$ python -q
>>> import numpy as np
>>> np.set_printoptions(precision=1, suppress=True, linewidth=200, sign=" ")
>>> rd = lambda a: np.round(a, 1) + 0
>>> J = np.array([[1, 0, 0, -2, -2],
...     [0, -2, 1, 0, 2],
...     [-3, 0, -2, -3, 1],
...     [3, -3, 3, -2, 1],
...     [1, 1, -3, -3, 0],
...     [2, 2, 0, -2, 0],
...     [2, 0, 1, 2, 0],
...     [1, -8, 4, -2, 6]])
>>> th = np.radians(45)
>>> Rm = np.eye(5)
>>> Rm[0, 0] = Rm[3, 3] = np.cos(th)
>>> Rm[0, 3], Rm[3, 0] = -np.sin(th), np.sin(th)
>>> rd(Rm)
array([[ 0.7,  0. ,  0. , -0.7,  0. ],
       [ 0. ,  1. ,  0. ,  0. ,  0. ],
       [ 0. ,  0. ,  1. ,  0. ,  0. ],
       [ 0.7,  0. ,  0. ,  0.7,  0. ],
       [ 0. ,  0. ,  0. ,  0. ,  1. ]])
>>> Y = J @ Rm.T
>>> rd(np.linalg.svd(J, compute_uv=False)), rd(np.linalg.svd(Y, compute_uv=False))
(array([ 12.4,   6.5,   5.5,   2.5,   1.6]), array([ 12.4,   6.5,   5.5,   2.5,   1.6]))
>>> np.allclose(np.linalg.norm(J, axis=1), np.linalg.norm(Y, axis=1))
True
>>> rd(Y)
array([[ 2.1,  0. ,  0. , -0.7, -2. ],
       [ 0. , -2. ,  1. ,  0. ,  2. ],
       [ 0. ,  0. , -2. , -4.2,  1. ],
       [ 3.5, -3. ,  3. ,  0.7,  1. ],
       [ 2.8,  1. , -3. , -1.4,  0. ],
       [ 2.8,  2. ,  0. ,  0. ,  0. ],
       [ 0. ,  0. ,  1. ,  2.8,  0. ],
       [ 2.1, -8. ,  4. , -0.7,  6. ]])
>>> C2 = J.T @ J
>>> (J @ J.T).shape
(8, 8)
>>> rd(np.linalg.svd(J, compute_uv=False) ** 2)
array([ 153.4,   41.9,   30.8,    6.3,    2.7])
>>> np.diag(C2)
array([ 29,  82,  40,  38,  46])
>>> np.allclose(C2, C2.T)
True
>>> J.sum(axis=1)
array([-3,  1, -7,  2, -4,  2,  5,  1])
>>> J - J[0]
array([[ 0,  0,  0,  0,  0],
       [-1, -2,  1,  2,  4],
       [-4,  0, -2, -1,  3],
       [ 2, -3,  3,  0,  3],
       [ 0,  1, -3, -1,  2],
       [ 1,  2,  0,  0,  2],
       [ 1,  0,  1,  4,  2],
       [ 0, -8,  4,  0,  8]])
>>> np.count_nonzero(J)
np.int64(30)
>>> J.sum(axis=0)
array([  7, -10,   4, -12,   8])
>>> Y = np.c_[J[:, :1] @ np.array([[-8]]), np.array([7, 1, 0, 1, 2, 2, 1, 7])]
>>> Y
array([[ -8,   7],
       [  0,   1],
       [ 24,   0],
       [-24,   1],
       [ -8,   2],
       [-16,   2],
       [-16,   1],
       [ -8,   7]])
>>> np.linalg.matrix_rank(np.c_[J, Y])
np.int64(6)
>>> hat = Y @ np.linalg.solve(Y.T @ Y, Y.T)
>>> rd(np.diag(hat))
array([ 0.5,  0. ,  0.4,  0.3,  0. ,  0.1,  0.1,  0.5])
>>> np.trace(hat)
np.float64(2.0)
>>> rd(np.linalg.eigvalsh(hat))
array([ 0.,  0.,  0.,  0.,  0.,  0.,  1.,  1.])
>>> rd((np.eye(8) - hat) @ Y)
array([[ 0.,  0.],
       [ 0.,  0.],
       [ 0.,  0.],
       [ 0.,  0.],
       [ 0.,  0.],
       [ 0.,  0.],
       [ 0.,  0.],
       [ 0.,  0.]])
>>> rd(hat)
array([[ 0.5,  0.1,  0.1,  0. ,  0.1,  0.1,  0. ,  0.5],
       [ 0.1,  0. ,  0. ,  0. ,  0. ,  0. ,  0. ,  0.1],
       [ 0.1,  0. ,  0.4, -0.4, -0.1, -0.2, -0.2,  0.1],
       [ 0. ,  0. , -0.4,  0.3,  0.1,  0.2,  0.2,  0. ],
       [ 0.1,  0. , -0.1,  0.1,  0. ,  0.1,  0.1,  0.1],
       [ 0.1,  0. , -0.2,  0.2,  0.1,  0.1,  0.1,  0.1],
       [ 0. ,  0. , -0.2,  0.2,  0.1,  0.1,  0.1,  0. ],
       [ 0.5,  0.1,  0.1,  0. ,  0.1,  0.1,  0. ,  0.5]])
>>> feats = np.load("arr.npy")
>>> rd(feats)
array([[  5.9,  18.5,  13.4,  15.7,  11. ,  16.3,  13.9,   5.9,   4.4],
       [  5.1,  13.5,  10.6,  11. ,   8.3,  11.9,  11.9,   4.2,   4.1],
       [  0.3,  -4.7,  -0.7,  -7.2,  -0.1,  -3.5,   2.6,  -3.7,   1.5],
       [  1.5,   2.9,  -0.1,  -4.6,   6.8,   2.9,   4.6,  -5. ,   0.7],
       [  5. ,   6.6,   6.8,   4. ,   4.4,   5.3,  10. ,   2.1,   3.9],
       [ 13. ,  31.8,  17.7,  22.2,  20. ,  25.7,  22.4,   7.8,   5.8],
       [ -1.1,  -1.2,   3. ,  -0.7,   0.6,   0.6,   3. ,  -0.8,   1.9],
       [  7.3,  26.1,  14. ,  18.1,  18. ,  22.6,  16. ,   4.5,   3.6],
       [ -7.6, -14. ,  -2.5,  -8.9,  -6.9,  -8.6,  -5.4,  -4.2,   0. ],
       [  5.9,  14.1,  15.1,  16.6,   5.3,  12.6,  14. ,   9. ,   6. ],
       [  2.8,   5.5,   3.4,   0.1,   6.4,   4.9,   7. ,  -1.7,   2. ],
       [ -2.4,  -2.9,   7.6,   5.4,  -4.6,   0.1,   3.1,   4.5,   3.6],
       [ -0.9,  13.9,   6.9,   8.8,  12.5,  14.4,   5.8,  -1. ,   0.5],
       [-13.2, -17.6,   3.1,  -0.3, -14.3,  -8.9,  -8.7,   2.2,   1.2],
       [ -0.7,  -0.6,   8. ,   5.8,  -2.8,   1.5,   4.9,   4.5,   3.9],
       [-11.2, -17. ,  -3.6,  -9.6,  -8.6,  -9.9,  -9. ,  -5. ,  -1. ],
       [ -8.2, -11.4,  -1.3,  -6.2,  -5.3,  -6. ,  -5.2,  -3.6,  -0.1],
       [ -6.8,  -2.2,   3.6,   2.3,  -0.2,   2.2,  -1.7,  -0.8,   0.4],
       [-10.7, -10.5,  -6.5, -11.7,   0.2,  -4.5,  -8.8, -10.1,  -3.3],
       [ -6.4, -15.9,  -0.2,  -6.9, -10.9, -10.6,  -3.9,  -0.8,   1.7],
       [ -8.3,  -2.9,   8. ,   8.4,  -4.2,   2.7,  -1.7,   4. ,   1.8],
       [ -7.1,  -7.6,   0.4,  -3.3,  -3. ,  -2.8,  -3.5,  -2.8,   0.1],
       [ -7.5,  -5. ,   0.9,  -1.8,  -0.7,  -0.3,  -3.4,  -3.1,  -0.3],
       [ -3.3,  -7.1,  -0.5,  -6.1,  -2.2,  -4.1,  -0.5,  -3.3,   0.9],
       [ 15.8,  32.5,  17.3,  20.7,  20.6,  25. ,  24.7,   7.6,   6.5],
       [ -2.6,   3.2,   5.2,   4.1,   3.4,   5.4,   2.8,   0. ,   1.4],
       [ -3.4,  -5.2,   0.1,  -4.7,  -0.8,  -2.3,  -0.2,  -3.2,   0.7],
       [ -7.8, -16.2,   2.7,  -2.6, -13.4, -10. ,  -4.2,   2.3,   2.5],
       [ -3.4,  -8.6,   2.9,  -2. ,  -6.5,  -5.1,   0.3,   0.9,   2.6],
       [ -2.4,   6.4,   9.3,  10.3,   3.3,   8.6,   4.5,   3.6,   2.4],
       [-10. , -29. , -11.5, -24. , -14.5, -22. , -11.6,  -9.9,  -1.3],
       [ -8.6, -21.2,  -0.4,  -7.9, -15.7, -14.5,  -6.3,   0.2,   2. ],
       [ -5.9,  -4.9,   3.2,   0.5,  -2.7,  -0.7,  -1.3,  -0.3,   1.1],
       [ 10.6,  25.9,  17.7,  21.4,  14.4,  21.4,  19.8,   9.1,   6.2],
       [ -1.4,  -8.4,  -5.9, -14.2,   0.4,  -6.7,  -0.7,  -8.4,  -0.3],
       [ 10.5,  10.9,   4.6,   0.1,   9.8,   6.7,  14.3,  -0.7,   4. ],
       [ -8.1,  -8. ,   4.2,   1.9,  -6.3,  -2.4,  -3.2,   1.4,   1.4],
       [ -3.4,  -6. ,  -2.5,  -8.2,   0.5,  -3.2,  -1.1,  -5.8,  -0.2],
       [  2.4,   7.5,   6. ,   4.3,   6.4,   7.2,   7.7,   0.4,   2.5],
       [ -6.4, -16.1,  -4.1, -12.1,  -7.9, -11.2,  -5.1,  -5.1,   0.2]])
>>> Xs = feats - feats.mean(axis=0)
>>> Uu, sigma, vt = np.linalg.svd(Xs, full_matrices=False)
>>> np.abs(vt[0]).argmax()
np.int64(1)
>>> rd(sigma ** 2 / (sigma ** 2).sum())
array([ 0.9,  0.1,  0. ,  0. ,  0. ,  0. ,  0. ,  0. ,  0. ])
>>> np.abs(Uu[:, 0]).argmax()
np.int64(24)
>>> rd(vt[0] * np.sign(vt[0, np.abs(vt[0]).argmax()]))
array([ 0.2,  0.6,  0.2,  0.4,  0.3,  0.4,  0.3,  0.1,  0.1])
>>> np.linalg.matrix_rank(Xs)
np.int64(3)
